$ python3 -q
>>> import numpy as np
>>> np.set_printoptions(precision=2, suppress=True, linewidth=100)
>>> def rd(a):
...     return np.round(a, 2) + 0
... 
>>> B = np.array([[2, -2, 4, -4], [0, 2, -4, -5], [0, 0, -4, -4], [5, 1, -2, -1]])
>>> X = np.triu(B)
>>> X
array([[ 2, -2,  4, -4],
       [ 0,  2, -4, -5],
       [ 0,  0, -4, -4],
       [ 0,  0,  0, -1]])
>>> proj = np.triu(np.array([[5, 5, 7, 9], [6, 6, 2, 3], [1, 7, 7, 4], [3, 9, 9, 5]]), 1) + np.eye(4)
>>> B = proj @ X @ np.linalg.inv(proj)
>>> np.poly(B)
array([  1.,   1., -12.,   4.,  16.])
>>> print(np.linalg.matrix_rank(B))
4
>>> B
array([[  2.,  -2., -54., 138.],
       [  0.,   2., -16.,  42.],
       [  0.,   0.,  -4.,   8.],
       [  0.,   0.,   0.,  -1.]])
>>> arr = np.load("m.npy")
>>> arr
array([[0, 1, 0],
       [2, 0, 0],
       [0, 0, 0]])
>>> B = np.array([[2, 1], [4, 1], [1, 3]])
>>> B.T @ arr.T
array([[4, 4, 0],
       [1, 2, 0]])
>>> np.einsum("ij,ij->i", arr, arr)
array([1, 4, 0])
>>> np.einsum("ik,kj->ij", arr, B)
array([[4, 1],
       [4, 2],
       [0, 0]])
>>> np.allclose(arr[:-1].T @ np.linalg.lstsq(arr[:-1].T, arr[-1])[0], arr[-1])
True
>>> np.linalg.lstsq(arr[:-1].T, arr[-1])[2]
np.int32(2)
>>> rd(arr @ np.linalg.pinv(arr) @ arr)
array([[0., 1., 0.],
       [2., 0., 0.],
       [0., 0., 0.]])
>>> np.abs(np.diag(np.linalg.qr(arr)[1])) > 1e-9
array([ True,  True, False])
>>> cov = arr.T @ arr
>>> rd(np.linalg.svd(arr, compute_uv=False) ** 2)
array([4., 1., 0.])
>>> np.diag(cov)
array([4, 1, 0])
>>> print(np.trace(cov), (arr ** 2).sum())
5 5
>>> (arr @ arr.T).shape
(3, 3)
>>> print(np.allclose(cov, cov.T))
True
>>> np.linalg.matrix_rank(cov)
np.int64(2)
>>> (np.linalg.matrix_power((arr != 0) + (arr.T != 0) + np.eye(3), 3) > 0).astype(int)
array([[1, 1, 0],
       [1, 1, 0],
       [0, 0, 1]])
>>> np.flatnonzero(np.linalg.matrix_power((arr != 0) + (arr.T != 0) + np.eye(3), 3)[1])
array([0, 1])
>>> print((arr != 0).astype(int))
[[0 1 0]
 [1 0 0]
 [0 0 0]]
>>> f = np.array([-2, 1, 3, 2])
>>> B = X + np.outer(f, np.eye(4)[2])
>>> rd(np.linalg.det(B) / np.linalg.det(X)), rd(1 + np.linalg.solve(X, f)[2])
(np.float64(2.25), np.float64(2.25))
>>> A = np.load("run5.npy")
>>> A
array([[0, 0, 1, 0],
       [0, 0, 0, 1],
       [1, 0, 0, 0],
       [0, 1, 0, 0]])
>>> # splits into 2 blocks
>>> r = np.linalg.matrix_rank(arr)
>>> r
np.int64(2)
>>> null = np.linalg.svd(arr)[2][r:].T
>>> [int(np.linalg.matrix_rank(np.delete(arr, i, axis=0))) for i in range(3)]
[1, 1, 2]
>>> null @ null.T
array([[0., 0., 0.],
       [0., 0., 0.],
       [0., 0., 1.]])
>>> null[:, 0] / null[np.abs(null[:, 0]).round(6).argmax(), 0]
array([0., 0., 1.])
>>> null.shape
(3, 1)
>>> th = np.radians(36)
>>> r_ = np.eye(3)
>>> r_[2, 2] = r_[0, 0] = np.cos(th)
>>> r_[2, 0], r_[0, 2] = -np.sin(th), np.sin(th)
>>> print(rd(r_))
[[ 0.81  0.    0.59]
 [ 0.    1.    0.  ]
 [-0.59  0.    0.81]]
>>> B = arr @ r_.T
>>> np.allclose(arr @ arr.T, B @ B.T)
True
>>> rd(np.linalg.det(r_)), rd(np.trace(r_))
(np.float64(1.0), np.float64(2.62))
>>> rd(np.linalg.svd(arr, compute_uv=False)), rd(np.linalg.svd(B, compute_uv=False))
(array([2., 1., 0.]), array([2., 1., 0.]))
>>> left, s, VT = np.linalg.svd(r_, full_matrices=False)
>>> VT @ VT.T
array([[1., 0., 0.],
       [0., 1., 0.],
       [0., 0., 1.]])
>>> print(rd(left.T @ r_ @ VT.T))
[[1. 0. 0.]
 [0. 1. 0.]
 [0. 0. 1.]]
>>> rd(s / s[0])
array([1., 1., 1.])
>>> rd(left.T @ left)
array([[1., 0., 0.],
       [0., 1., 0.],
       [0., 0., 1.]])
>>> rd(np.cumsum(s ** 2) / np.sum(s ** 2))
array([0.33, 0.67, 1.  ])
>>> np.allclose(left * s @ VT, r_)
True
>>> left.shape, s.shape, VT.shape
((3, 3), (3,), (3, 3))
>>> data = np.loadtxt("x.csv", delimiter=",")
>>> data
array([[-0.4 , -0.75,  1.6 ],
       [ 0.5 ,  1.  ,  0.3 ],
       [-0.3 , -0.56, -0.8 ],
       [ 1.4 ,  2.78,  1.2 ],
       [-0.2 , -0.42, -0.3 ],
       [-1.1 , -2.24,  0.2 ],
       [-1.2 , -2.34,  1.1 ],
       [-0.1 , -0.14,  0.1 ],
       [-0.6 , -1.3 , -1.  ],
       [-0.1 , -0.33,  0.1 ],
       [-0.4 , -0.83,  0.1 ],
       [ 0.1 ,  0.15,  0.9 ],
       [-2.3 , -4.61,  1.4 ],
       [-1.6 , -3.19,  0.5 ],
       [-1.4 , -2.76, -0.2 ],
       [-0.8 , -1.7 , -1.7 ],
       [-1.3 , -2.57,  0.1 ]])
>>> cov = np.cov(data, rowvar=False)
>>> rd(data.std(axis=0))
array([0.85, 1.68, 0.85])
>>> print(rd(np.linalg.eigvalsh(cov)[::-1]))
[3.78 0.77 0.  ]
>>> print(rd(np.polyfit(data[:, 0], data[:, 1], 1)))
[ 1.99 -0.02]
>>> print(np.median(data, axis=0))
[-0.4  -0.83  0.1 ]
>>> B = np.c_[data[:, :1] @ np.array([[3]]), np.array([6, 5, 9, 5, 1, 0, 3, -7, -1, -6, 1, 8, -8, 9, 9, -1, -8])]
>>> rd(B)
array([[-1.2,  6. ],
       [ 1.5,  5. ],
       [-0.9,  9. ],
       [ 4.2,  5. ],
       [-0.6,  1. ],
       [-3.3,  0. ],
       [-3.6,  3. ],
       [-0.3, -7. ],
       [-1.8, -1. ],
       [-0.3, -6. ],
       [-1.2,  1. ],
       [ 0.3,  8. ],
       [-6.9, -8. ],
       [-4.8,  9. ],
       [-4.2,  9. ],
       [-2.4, -1. ],
       [-3.9, -8. ]])
>>> np.linalg.matrix_rank(np.c_[data, B])
np.int64(4)
>>> rd(np.linalg.norm(np.linalg.qr(data)[0].T @ B, axis=0) ** 2 / ((B ** 2).sum(axis=0) + 1e-12))
array([1.  , 0.05])
>>> rd(np.linalg.norm(B - data @ np.linalg.lstsq(data, B)[0], axis=0))
array([ 0.  , 24.28])
>>> feats = np.loadtxt("sample19.csv", delimiter=",")
>>> feats
array([[ 2.,  1.,  2.,  1.,  2.,  1.],
       [-1.,  2., -1.,  2., -1.,  2.],
       [ 1.,  0.,  1.,  0.,  1.,  0.],
       [ 2.,  1.,  2.,  1.,  2.,  1.],
       [-1.,  2., -1.,  2., -1.,  2.],
       [ 1.,  0.,  1.,  0.,  1.,  0.]])
>>> # row 3 repeats row 0
>>> rd(np.linalg.norm(feats, 2) / np.linalg.norm(feats))
np.float64(0.74)
>>> left, s, VT = np.linalg.svd(feats)
>>> np.argmax(s[:-1] / (s[1:] + 1e-6)) + 1
np.int64(2)
>>> B = left[:, :2] @ np.diag(s[:2]) @ VT[:2]
>>> np.linalg.matrix_rank(B)
np.int64(2)
>>> print(np.linalg.matrix_rank(feats, rtol=0.05))
2
>>> rd(B)
array([[ 2.,  1.,  2.,  1.,  2.,  1.],
       [-1.,  2., -1.,  2., -1.,  2.],
       [ 1.,  0.,  1.,  0.,  1.,  0.],
       [ 2.,  1.,  2.,  1.,  2.,  1.],
       [-1.,  2., -1.,  2., -1.,  2.],
       [ 1.,  0.,  1.,  0.,  1.,  0.]])
>>> print(rd(np.linalg.norm(feats - B) / np.linalg.norm(feats)))
0.0
>>> print(rd(np.abs(feats - B).max()))
0.0
>>> J = np.load("test4.npy")
>>> J
array([[ 1., -3.,  3.,  0.],
       [ 0.,  0.,  0.,  2.],
       [ 0.,  1.,  1.,  3.],
       [ 0.,  1.,  2.,  1.]])
>>> rng = np.random.default_rng(875)
>>> z = rng.permutation(4)
>>> z
array([2, 3, 0, 1])
>>> B = J[z][:, z]
>>> rd(np.linalg.det(B)), rd(np.linalg.det(J[z]))
(np.float64(2.0), np.float64(2.0))
>>> B = J / np.linalg.norm(J, axis=1, keepdims=True)
>>> cov = B @ B.T
>>> (cov - 2 * np.eye(4)).round(6).argmax(axis=1)
array([3, 2, 1, 2])
>>> rd(np.degrees(np.arccos(np.clip(cov[2, 1], -1, 1))))
np.float64(25.24)
>>> print((np.abs(cov) > 0.9).astype(int))
[[1 0 0 0]
 [0 1 1 0]
 [0 1 1 0]
 [0 0 0 1]]
>>> print(rd(cov))
[[1.   0.   0.   0.28]
 [0.   1.   0.9  0.41]
 [0.   0.9  1.   0.74]
 [0.28 0.41 0.74 1.  ]]
>>> rd(np.linalg.norm(B, axis=1))
array([1., 1., 1., 1.])
